In [1]: import numpy as np

In [2]: np.set_printoptions(precision=2, suppress=True, linewidth=140)

In [3]: rd = lambda a: np.round(a, 2) + 0

In [4]: E = np.load("mat.npy")

In [5]: print(E)
[[6 4 3 1 4]
 [4 6 4 2 3]
 [3 4 6 0 4]
 [1 2 0 4 2]
 [4 3 4 2 6]]

In [6]: # symmetric

In [7]: evals, evecs = np.linalg.eigh(E)

In [8]: print(rd(evals))
[ 0.29  2.76  3.    4.48 17.47]

In [9]: print(rd(np.abs(evecs[:, -1])))
[0.49 0.5  0.48 0.18 0.5 ]

In [10]: print(rd(evecs.T @ evecs))
[[1. 0. 0. 0. 0.]
 [0. 1. 0. 0. 0.]
 [0. 0. 1. 0. 0.]
 [0. 0. 0. 1. 0.]
 [0. 0. 0. 0. 1.]]

In [11]: rng = np.random.default_rng(82)

In [12]: M = np.eye(4, dtype=int)[rng.permutation(4)] * np.array([3, 9, 4, 6])

In [13]: print(M)
[[0 9 0 0]
 [0 0 0 6]
 [0 0 4 0]
 [3 0 0 0]]

In [14]: print(M.reshape(2, -1))
[[0 9 0 0 0 0 0 6]
 [0 0 4 0 3 0 0 0]]

In [15]: print(M.ravel(order="F"))
[0 0 0 3 9 0 0 0 0 0 4 0 0 6 0 0]

In [16]: print(M.reshape(-1, 2))
[[0 9]
 [0 0]
 [0 0]
 [0 6]
 [0 0]
 [4 0]
 [3 0]
 [0 0]]

In [17]: t3 = M.reshape(4, 2, -1)

In [18]: print(np.einsum("ihd,ihd->ih", t3, t3))
[[81  0]
 [ 0 36]
 [ 0 16]
 [ 9  0]]

In [19]: print(t3.shape)
(4, 2, 2)

In [20]: vec = np.array([-8, 9, 1, 5])

In [21]: y = M @ vec

In [22]: print(y)
[ 81  30   4 -24]

In [23]: print(rd(np.linalg.solve(M, 2 * y)))
[-16.  18.   2.  10.]

In [24]: A2 = M + rng.integers(-2, 3, (4, 1)) @ rng.integers(-2, 3, (1, 4))

In [25]: print(A2)
[[ 4 11  0  4]
 [ 4  2  0 10]
 [-2 -1  4 -2]
 [ 7  2  0  4]]

In [26]: print(rd(np.linalg.svd(A2 - M, compute_uv=False)))
[10.82  0.    0.    0.  ]

In [27]: print(np.abs(A2 - M).sum(axis=1))
[10 10  5 10]

In [28]: K = np.loadtxt("run19.csv", delimiter=",")

In [29]: print(K)
[[-1.    0.89 -0.49  0.11  0.65]
 [ 0.96  0.51  0.37  0.78 -0.02]
 [ 0.74  0.81 -0.33  0.81  0.98]
 [ 0.76 -0.98  0.31 -0.89 -0.97]
 [-1.    0.74  0.89 -0.89  0.98]
 [-0.82  0.95  0.76  0.59  0.45]
 [ 0.88  0.88 -0.26  0.93  0.88]
 [ 0.37  0.5  -0.77  0.8  -0.06]
 [ 0.73 -0.91  0.49 -0.79 -0.69]
 [ 0.95 -0.99 -0.33 -0.92 -0.82]
 [-0.45 -0.8  -0.56 -0.49 -0.97]
 [-1.    0.28  0.12 -0.73 -0.52]
 [ 0.96  0.29  0.08  0.55  0.97]
 [ 0.97 -0.44  0.9  -0.21 -0.4 ]
 [ 0.99 -1.   -0.87 -0.98 -0.99]
 [-0.95 -0.98  0.18 -0.99 -0.8 ]
 [-0.24 -1.    0.05 -1.   -0.89]
 [-0.17 -0.39 -0.81  0.37 -0.96]
 [ 0.38  0.64 -0.12  0.64  0.62]
 [-0.31 -1.    0.4  -0.99 -0.98]
 [-0.8  -1.    0.74 -1.   -0.61]
 [ 0.77  0.97  0.68  0.95  0.26]
 [ 0.97 -0.54 -0.16  0.47 -0.81]
 [ 0.19  0.8   0.47  0.5   0.92]]

In [30]: idx = K[:, 1] > np.median(K[:, 1])

In [31]: f = K[idx].mean(axis=0) - K[~idx].mean(axis=0)

In [32]: print(rd((((K - K.mean(axis=0)) @ f > 0) == idx).mean()))
0.96

In [33]: print(idx.astype(int))
[1 1 1 0 1 1 1 1 0 0 0 1 1 0 0 0 0 0 1 0 0 1 0 1]

In [34]: W2 = K[[13, 7]].astype(float)

In [35]: for _ in range(4):
    ...:     idx = np.linalg.norm(K[:, None] - W2, axis=-1).argmin(axis=1)
    ...:     W2 = np.array([K[idx == j].mean(axis=0) for j in range(2)])
    ...: 

In [36]: print(idx)
[1 1 1 0 1 1 1 1 0 0 0 0 1 0 0 0 0 0 1 0 0 1 0 1]

In [37]: print(np.abs(W2[1] - W2[0]).argmax())
1

In [38]: print(np.bincount(idx))
[13 11]

In [39]: print(rd(W2))
[[ 0.11 -0.75  0.04 -0.63 -0.8 ]
 [ 0.22  0.73  0.12  0.52  0.6 ]]

In [40]: vec = np.array([-2, 0, -2, -2, -1])

In [41]: y = K @ vec

In [42]: print(rd(np.linalg.pinv(K) @ K))
[[1. 0. 0. 0. 0.]
 [0. 1. 0. 0. 0.]
 [0. 0. 1. 0. 0.]
 [0. 0. 0. 1. 0.]
 [0. 0. 0. 0. 1.]]

In [43]: y = y + 0.1 * rng.normal(size=24)

In [44]: print(rd(y))
[ 1.94 -4.24 -3.33  0.63  1.   -1.66 -3.8  -0.89 -0.06  1.34  3.99  3.75 -4.23 -2.99  2.55  4.22  3.26  2.18 -2.35  2.91  2.53 -5.09 -1.77
 -3.02]

In [45]: beta, *_ = np.linalg.lstsq(K, y)

In [46]: print(rd(K.T @ (y - K @ beta)))
[0. 0. 0. 0. 0.]

In [47]: print(rd(beta))
[-1.98 -0.03 -1.99 -1.99 -0.95]

In [48]: Xs = K - K.mean(axis=0)

In [49]: Uu, s, Vt = np.linalg.svd(Xs, full_matrices=False)

In [50]: print(np.abs(Uu[:, 0]).argmax())
6

In [51]: print(np.linalg.matrix_rank(Xs))
5

In [52]: print(np.searchsorted(np.cumsum(s ** 2) / (s ** 2).sum(), 0.9) + 1)
3

In [53]: arr = np.array([[22, -2, 2, 0, 1],
    ...:     [-1, 19, -2, -1, 0],
    ...:     [-1, 1, 29, 1, -1],
    ...:     [-1, 0, -2, 41, 0],
    ...:     [0, 1, -1, 1, 11]])

In [54]: O = arr.astype(float).copy()

In [55]: for j in range(5):
    ...:     O[:, j] -= O[:, :j] @ (O[:, :j].T @ O[:, j])
    ...:     O[:, j] /= np.linalg.norm(O[:, j])
    ...: 

In [56]: print(rd(O))
[[ 1.    0.05  0.04  0.05  0.  ]
 [-0.05  1.   -0.05  0.   -0.05]
 [-0.05  0.05  1.    0.07  0.03]
 [-0.05 -0.01 -0.07  1.   -0.03]
 [ 0.    0.05 -0.03  0.02  1.  ]]

In [57]: C2 = arr.T @ arr

In [58]: print((arr @ arr.T).shape)
(5, 5)

In [59]: print(rd(np.linalg.eigvalsh(C2)[::-1]))
[1688.95  853.98  513.6   339.63  118.84]

In [60]: print(np.allclose(C2, C2.T))
True

In [61]: print(rd(np.linalg.svd(arr, compute_uv=False) ** 2))
[1688.95  853.98  513.6   339.63  118.84]

In [62]: print(np.diag(C2))
[ 487  367  854 1684  123]

In [63]: feats = np.array([[-13.54, -9.96, -11.85],
    ...:     [-8.39, -5.79, -7.4],
    ...:     [-5.01, -3.17, -4.53],
    ...:     [-3.16, -1.81, -2.97],
    ...:     [-2.35, -1.24, -2.29],
    ...:     [-1.05, -0.4, -1.21],
    ...:     [0.0, 0.01, -0.12],
    ...:     [0.13, 0.3, 0.7],
    ...:     [0.42, 0.78, 1.37],
    ...:     [9.73, 12.6, 14.29]])

In [64]: print(feats)
[[-13.54  -9.96 -11.85]
 [ -8.39  -5.79  -7.4 ]
 [ -5.01  -3.17  -4.53]
 [ -3.16  -1.81  -2.97]
 [ -2.35  -1.24  -2.29]
 [ -1.05  -0.4   -1.21]
 [  0.     0.01  -0.12]
 [  0.13   0.3    0.7 ]
 [  0.42   0.78   1.37]
 [  9.73  12.6   14.29]]

In [65]: Xs = (feats - feats.mean(axis=0)) / feats.std(axis=0)

In [66]: print(rd(Xs.std(axis=0)))
[1. 1. 1.]

In [67]: beta = np.linalg.lstsq(np.delete(Xs, 1, axis=1), Xs[:, 1])[0]

In [68]: print(np.abs(beta).argmax())
1

In [69]: print(rd(1 - np.var(Xs[:, 1] - np.delete(Xs, 1, axis=1) @ beta)))
0.99

In [70]: t = np.radians(72)

In [71]: r_ = np.eye(3)

In [72]: r_[2, 2] = r_[0, 0] = np.cos(t)

In [73]: r_[2, 0], r_[0, 2] = -np.sin(t), np.sin(t)

In [74]: print(rd(r_))
[[ 0.31  0.    0.95]
 [ 0.    1.    0.  ]
 [-0.95  0.    0.31]]

In [75]: A2 = feats @ r_.T

In [76]: print(rd(np.abs(A2 - feats).max(axis=0)))
[ 6.87  0.   21.07]

In [77]: print(np.allclose(np.linalg.norm(feats, axis=1), np.linalg.norm(A2, axis=1)))
True

In [78]: print(rd(np.linalg.svd(feats, compute_uv=False)), rd(np.linalg.svd(A2, compute_uv=False)))
[33.41  4.25  1.01] [33.41  4.25  1.01]

In [79]: Xs = feats - feats.mean(axis=0)

In [80]: Uu, s, Vt = np.linalg.svd(Xs, full_matrices=False)

In [81]: print(rd(s))
[32.33  2.87  0.93]

In [82]: print(rd(Vt[0] * np.sign(Vt[0, np.abs(Vt[0]).argmax()])))
[0.56 0.53 0.63]

In [83]: print(rd(s ** 2 / (s ** 2).sum()))
[0.99 0.01 0.  ]

In [84]: print(rd((s ** 2).sum() ** 2 / (s ** 4).sum()))
1.02

In [85]: print(np.abs(Uu[:, 0]).argmax())
9

In [86]: print(rd(Xs.mean(axis=0)))
[0. 0. 0.]

In [87]: print(np.abs(Vt[0]).argmax())
2

In [88]: print(rd(np.abs(Vt[-1])))
[0.04 0.74 0.67]

In [89]: d = np.linalg.norm(feats[:, None] - feats[None], axis=-1)

In [90]: print((d + 1e9 * np.eye(10)).round(6).argmin(axis=1))
[1 2 3 4 3 6 7 8 7 8]

In [91]: print(d.shape)
(10, 10)

In [92]: Xs = feats - feats.mean(axis=0)

In [93]: evecs = np.linalg.svd(Xs)[2][:1]

In [94]: A2 = Xs - Xs @ evecs.T @ evecs

In [95]: print(rd(A2.std(axis=0)))
[0.75 0.43 0.41]

In [96]: print(rd(np.diag(evecs.T @ evecs)))
[0.32 0.29 0.4 ]

In [97]: print(np.linalg.norm(A2, axis=1).round(6).argmax())
9

In [98]: data = np.load("out9.npy")

In [99]: print(data)
[[-1.   0.8  0.9  1.   0.5]
 [-0.7 -0.7  0.8 -0.2  0.5]
 [-0.3 -0.6  0.2 -1.2  1.1]
 [-0.6  0.8  0.6  0.2  0.1]]

In [100]: print(rd(np.linalg.norm(data, 1)), rd(np.linalg.norm(data, np.inf)))
2.9 4.2

In [101]: print(rd(np.linalg.norm(data, "nuc")))
5.49

In [102]: print(rd(np.linalg.norm(data[2] - data[1])))
1.37

In [103]: print(rd(np.linalg.norm(data, 2)))
2.28

In [104]: print(rd(np.linalg.norm(data) ** 2 / np.linalg.norm(data, 2) ** 2))
1.95

In [105]: w1 = np.array([[0, 2, 3], [0, 3, 3], [3, 3, 2], [1, 0, 2], [3, 1, 2]])

In [106]: beta = np.array([-1, -1, -3])

In [107]: hid = np.maximum(data @ w1 + beta, 0)

In [108]: print((hid > 0).mean(axis=0))
[1.   0.5  0.25]

In [109]: print(rd(hid))
[[4.2 2.6 1.2]
 [2.7 0.  0. ]
 [1.7 0.  0. ]
 [1.3 2.1 0. ]]

In [110]: print(np.linalg.matrix_rank(hid))
3

In [111]: W2 = np.array([[0, 2, 2], [3, 2, 3], [0, 3, 0]])

In [112]: print(rd(hid @ W2))
[[ 7.8 17.2 16.2]
 [ 0.   5.4  5.4]
 [ 0.   3.4  3.4]
 [ 6.3  6.8  8.9]]

In [113]: print(w1 @ W2)
[[ 6 13  6]
 [ 9 15  9]
 [ 9 18 15]
 [ 0  8  2]
 [ 3 14  9]]
